$ python3 -q
>>> import numpy as np
>>> np.set_printoptions(precision=2, suppress=True, linewidth=100, floatmode="fixed")
>>> M = np.array([[2, 2, 1, 1, 2],
...     [2, 2, 2, 1, 1],
...     [1, 2, 2, 2, 1],
...     [1, 1, 2, 2, 2],
...     [2, 1, 1, 2, 2]])
>>> # symmetric
>>> M - M[0]
array([[ 0,  0,  0,  0,  0],
       [ 0,  0,  1,  0, -1],
       [-1,  0,  1,  1, -1],
       [-1, -1,  1,  1,  0],
       [ 0, -1,  0,  1,  0]])
>>> M.sum(axis=0)
array([8, 8, 8, 8, 8])
>>> np.zeros(5, 5)
Traceback (most recent call last):
  File "<python-input-6>", line 1, in <module>
    np.zeros(5, 5)
    ~~~~~~~~^^^^^^
TypeError: Cannot interpret '5' as a data type
>>> np.linalg.matrix_rank(M)
np.int64(5)
>>> np.abs(M).max()
np.int64(2)
>>> round(float(np.linalg.norm(M)), 2)
8.37
>>> M[5]
Traceback (most recent call last):
  File "<python-input-10>", line 1, in <module>
    M[5]
    ~^^^
IndexError: index 5 is out of bounds for axis 0 with size 5
>>> data = np.loadtxt("layer19.csv", delimiter=",")
>>> data
array([[ 4.09,  2.98,  2.04,  0.01,  0.10,  4.82,  2.11],
       [ 4.12,  2.99,  1.91, -0.10, -0.03,  5.07,  2.08],
       [ 3.91,  2.94,  1.97,  0.01, -0.04,  4.79,  2.07],
       [ 4.16,  2.95,  1.93,  0.11, -0.04,  5.08,  1.94],
       [ 4.04,  2.92,  2.10, -0.09, -0.04,  5.07,  1.89],
       [ 4.08,  2.94,  1.82, -0.10, -0.11,  4.94,  1.86],
       [ 4.01,  3.22,  2.02, -0.13, -0.11,  5.08,  2.00],
       [ 4.02,  2.87,  1.81,  0.14, -0.13,  4.95,  2.16],
       [ 4.17,  3.00,  1.91, -0.06,  0.06,  5.04,  1.75],
       [ 4.02,  2.85,  2.12, -0.05,  0.11,  5.13,  1.87],
       [ 4.03,  3.01,  2.07, -0.04, -0.07,  4.90,  1.97],
       [ 4.12,  3.10,  1.85,  0.15, -0.05,  4.93,  2.06],
       [ 3.82,  3.01,  1.92, -0.11, -0.04,  5.03,  2.00],
       [ 4.08,  2.85,  1.85, -0.14,  0.07,  4.93,  2.14],
       [ 3.92,  3.07,  1.96, -0.02,  0.14,  5.04,  1.75],
       [ 4.00,  2.87,  2.10,  0.03, -0.07,  5.02,  2.06],
       [ 3.98,  3.05,  2.10, -0.04,  0.12,  4.91,  2.09],
       [ 3.89,  2.91,  2.04,  0.16, -0.27,  4.85,  1.98],
       [ 4.13,  3.17,  2.09, -0.08,  0.03,  5.10,  2.11],
       [ 0.01,  3.85,  0.89,  2.00,  1.03,  5.07, -0.06],
       [ 0.05,  3.87,  0.92,  2.05,  1.01,  5.10,  0.14],
       [ 0.14,  3.85,  0.89,  1.89,  1.07,  5.00,  0.07],
       [ 0.19,  4.00,  0.85,  1.87,  1.04,  5.01,  0.03],
       [ 0.14,  3.86,  0.90,  1.97,  1.12,  4.88,  0.08],
       [ 0.02,  4.07,  1.05,  1.98,  0.98,  4.95,  0.03],
       [ 0.19,  3.94,  0.95,  1.99,  0.97,  5.10, -0.05],
       [-0.02,  3.92,  0.90,  2.22,  1.06,  5.05, -0.01],
       [-0.01,  3.98,  0.89,  2.07,  1.02,  4.94, -0.04],
       [-0.02,  4.02,  0.92,  2.06,  1.00,  5.12, -0.09],
       [ 0.06,  4.14,  1.38,  2.04,  1.09,  4.86, -0.01],
       [ 0.09,  3.89,  0.91,  2.06,  0.88,  4.99, -0.02],
       [-0.04,  3.94,  0.92,  1.94,  0.98,  5.07, -0.03],
       [-0.02,  3.85,  1.14,  2.10,  0.93,  5.02,  0.06],
       [-0.04,  4.03,  0.88,  2.02,  1.05,  4.85,  0.08],
       [-0.17,  3.99,  0.98,  1.97,  1.12,  5.08,  0.07],
       [ 0.12,  4.10,  1.08,  1.90,  0.81,  5.02, -0.06],
       [-0.04,  4.01,  1.00,  2.10,  0.88,  4.96, -0.11],
       [ 0.03,  4.12,  1.11,  1.97,  1.18,  4.97,  0.07]])
>>> C = data[[20, 25]].astype(float)
>>> for _ in range(4):
...     z = np.linalg.norm(data[:, None] - C, axis=-1).argmin(axis=1)
...     C = np.array([data[z == j].mean(axis=0) for j in range(2)])
... 
>>> z
array([1, 1, 1, 1, 1, 1, 1, 1, 1, 1, 1, 1, 1, 1, 1, 1, 1, 1, 1, 0, 0, 0, 0, 0, 0, 0, 0, 0, 0, 0, 0,
       0, 0, 0, 0, 0, 0, 0])
>>> np.bincount(z)
array([19, 19])
>>> Xs = data - data.mean(axis=0)
>>> left, sigma, Vh = np.linalg.svd(Xs, full_matrices=False)
>>> np.searchsorted(np.cumsum(sigma ** 2) / (sigma ** 2).sum(), 0.9) + 1
np.int64(1)
>>> np.round(sigma ** 2 / (sigma ** 2).sum(), 2) + 0
array([0.99, 0.00, 0.00, 0.00, 0.00, 0.00, 0.00])
>>> np.abs(left[:, 0]).argmax()
np.int64(26)
>>> out = data / np.sqrt((data ** 2).mean(axis=1, keepdims=True))
>>> np.linalg.norm(out, axis=1)
array([2.65, 2.65, 2.65, 2.65, 2.65, 2.65, 2.65, 2.65, 2.65, 2.65, 2.65, 2.65, 2.65, 2.65, 2.65,
       2.65, 2.65, 2.65, 2.65, 2.65, 2.65, 2.65, 2.65, 2.65, 2.65, 2.65, 2.65, 2.65, 2.65, 2.65,
       2.65, 2.65, 2.65, 2.65, 2.65, 2.65, 2.65, 2.65])
>>> np.linalg.matrix_rank(out) == np.linalg.matrix_rank(data)
np.True_
>>> proj = data @ np.linalg.solve(data.T @ data, data.T)
>>> round(np.trace(proj), 2)
np.float64(7.0)
>>> np.diag(proj)
array([0.20, 0.10, 0.11, 0.18, 0.17, 0.17, 0.26, 0.28, 0.32, 0.34, 0.09, 0.29, 0.23, 0.18, 0.18,
       0.17, 0.17, 0.32, 0.11, 0.12, 0.15, 0.11, 0.16, 0.15, 0.10, 0.11, 0.17, 0.08, 0.08, 0.47,
       0.12, 0.12, 0.23, 0.15, 0.22, 0.27, 0.15, 0.19])
>>> m1 = np.loadtxt("mat.csv", delimiter=",")
>>> m1
array([[0.00, 0.00, 0.00, 0.00, 0.00, 0.00],
       [0.00, 3.00, 3.00, 0.00, 1.00, 1.00],
       [0.00, 3.00, 3.00, 0.00, 1.00, 1.00],
       [0.00, 1.00, 1.00, 2.00, 0.00, 0.00],
       [0.00, 2.00, 2.00, 1.00, 2.00, 2.00],
       [0.00, 0.00, 2.00, 3.00, 2.00, 1.00]])
>>> # null space of dimension 2
>>> x0 = np.array([9, 6, 8, 6, 6, 4])
>>> h = np.maximum(m1 @ x0, 0)
>>> m1.T @ h
array([  0.00, 446.00, 546.00, 256.00, 312.00, 262.00])
>>> np.maximum(m1 @ (3 * x0), 0)
array([  0.00, 156.00, 156.00,  78.00, 162.00, 150.00])
>>> np.linalg.matrix_rank(m1, rtol=0.1)
np.int64(4)
>>> np.round(np.linalg.norm(m1, 2) / np.linalg.norm(m1), 2)
np.float64(0.89)
>>> F = np.loadtxt("a.csv", delimiter=",")
>>> F
array([[ -5.42,  -0.90,   0.60,  -0.30,  -1.10,   0.60],
       [ -0.55,  -1.60,  -1.80,   0.20,  -0.10,  -1.20],
       [ -1.94,   1.50,   0.10,  -0.10,  -0.40,   2.70],
       [  3.52,   0.90,   0.70,  -1.10,   0.70,  -0.40],
       [ -3.09,  -0.30,  -1.80,  -1.20,  -0.60,  -1.40],
       [  7.26,  -1.20,  -0.80,   0.40,   1.50,   1.70],
       [ -1.44,  -0.60,   1.50,   0.50,  -0.30,   0.50],
       [-11.08,   0.00,  -1.30,   0.40,  -2.20,  -0.70],
       [ -2.47,   0.60,  -0.40,  -2.00,  -0.50,   0.20],
       [ -1.55,   1.10,   0.10,  -1.10,  -0.30,  -0.70],
       [ -5.53,  -2.50,   0.50,  -0.20,  -1.10,   0.30],
       [  1.03,   0.20,  -3.80,   1.10,   0.20,   0.30],
       [ -3.20,   0.90,  -1.10,  -1.90,  -0.60,  -1.40],
       [ -8.42,  -0.80,  -1.20,  -1.10,  -1.70,   1.80],
       [ -4.96,   0.80,  -1.40,  -1.40,  -1.00,   1.00],
       [  4.31,  -1.30,  -0.10,   1.20,   0.90,  -1.60],
       [  3.52,  -0.90,   0.20,  -1.40,   0.70,   0.80],
       [ -6.35,  -1.10,   0.60,   0.50,  -1.30,   0.10],
       [-12.16,   0.30,  -1.10,   0.00,  -2.40,  -0.70],
       [ -0.09,  -1.40,  -0.60,   1.10,   0.00,   0.70],
       [ -1.62,  -2.00,   0.40,  -1.30,  -0.30,  -0.80],
       [  3.59,   1.20,  -0.40,   0.70,   0.70,   0.50]])
>>> x0 = np.array([2, 2, -4, -3, 4, 1])
>>> y = F @ x0
>>> np.linalg.lstsq(F, y)[0]
array([ 2.00,  2.00, -4.00, -3.00,  4.00,  1.00])
>>> np.round(np.linalg.pinv(F) @ F, 2) + 0
array([[1.00, 0.00, 0.00, 0.00, 0.00, 0.00],
       [0.00, 1.00, 0.00, 0.00, 0.00, 0.00],
       [0.00, 0.00, 1.00, 0.00, 0.00, 0.00],
       [0.00, 0.00, 0.00, 1.00, 0.00, 0.00],
       [0.00, 0.00, 0.00, 0.00, 1.00, 0.00],
       [0.00, 0.00, 0.00, 0.00, 0.00, 1.00]])
>>> np.linalg.solve(F.T @ F, F.T @ y)
array([ 2.00,  2.00, -4.00, -3.00,  4.00,  1.00])
>>> rng = np.random.default_rng(7869)
>>> y = y + 0.1 * rng.normal(size=22)
>>> y
array([-18.08,   0.78,  -0.09,  11.77,   0.18,  21.83, -12.13, -27.58,   1.97,   0.19, -21.49,
        15.55,   1.53, -15.22,  -1.68,   4.85,  12.38, -23.87, -29.69,  -3.16,  -6.83,  12.55])
>>> b, *_ = np.linalg.lstsq(F, y)
>>> b
array([ 2.35,  1.95, -4.01, -2.99,  2.26,  0.98])
>>> f = np.array([8, 8, 7, 2])
>>> v = np.array([-2, 2, -1, 1, 1, 2, 2, -1, 0])
>>> E = f[:, None] + v[None, :]
>>> E
array([[ 6, 10,  7,  9,  9, 10, 10,  7,  8],
       [ 6, 10,  7,  9,  9, 10, 10,  7,  8],
       [ 5,  9,  6,  8,  8,  9,  9,  6,  7],
       [ 0,  4,  1,  3,  3,  4,  4,  1,  2]])
>>> # row 1 repeats row 0
>>> r = np.linalg.matrix_rank(E)
>>> r
np.int64(2)
>>> N = np.linalg.svd(E)[2][r:].T
>>> N @ N.T
array([[ 0.56,  0.10, -0.30, -0.04, -0.04,  0.10,  0.10, -0.30, -0.17],
       [ 0.10,  0.76,  0.01, -0.16, -0.16, -0.24, -0.24,  0.01, -0.07],
       [-0.30,  0.01,  0.77, -0.07, -0.07,  0.01,  0.01, -0.23, -0.15],
       [-0.04, -0.16, -0.07,  0.87, -0.13, -0.16, -0.16, -0.07, -0.10],
       [-0.04, -0.16, -0.07, -0.13,  0.87, -0.16, -0.16, -0.07, -0.10],
       [ 0.10, -0.24,  0.01, -0.16, -0.16,  0.76, -0.24,  0.01, -0.07],
       [ 0.10, -0.24,  0.01, -0.16, -0.16, -0.24,  0.76,  0.01, -0.07],
       [-0.30,  0.01, -0.23, -0.07, -0.07,  0.01,  0.01,  0.77, -0.15],
       [-0.17, -0.07, -0.15, -0.10, -0.10, -0.07, -0.07, -0.15,  0.88]])
>>> np.linalg.matrix_rank(E.T @ E), np.linalg.matrix_rank(E @ E.T)
(np.int64(2), np.int64(2))
>>> np.allclose(E @ N, 0)
True
>>> x0 = np.array([0, 2, -2, 1, -1, 0, 0, 1, 2])
>>> np.sign((E @ x0).round(6))
array([1, 1, 1, 1])
>>> np.linalg.norm(E @ x0) <= np.linalg.norm(E, 2) * np.linalg.norm(x0) + 1e-9
np.True_
>>> E @ x0
array([29, 29, 26, 11])
>>> E * x0
array([[  0,  20, -14,   9,  -9,   0,   0,   7,  16],
       [  0,  20, -14,   9,  -9,   0,   0,   7,  16],
       [  0,  18, -12,   8,  -8,   0,   0,   6,  14],
       [  0,   8,  -2,   3,  -3,   0,   0,   1,   4]])
>>> x0 @ E
Traceback (most recent call last):
  File "<python-input-65>", line 1, in <module>
    x0 @ E
    ~~~^~~
ValueError: matmul: Input operand 1 has a mismatch in its core dimension 0, with gufunc signature (n?,k),(k,m?)->(n?,m?) (size 4 is different from 9)
>>> (E @ x0).argmax()
np.int64(0)
>>> E @ (2 * x0)
array([58, 58, 52, 22])
>>> (E * x0).sum(axis=1)
array([29, 29, 26, 11])
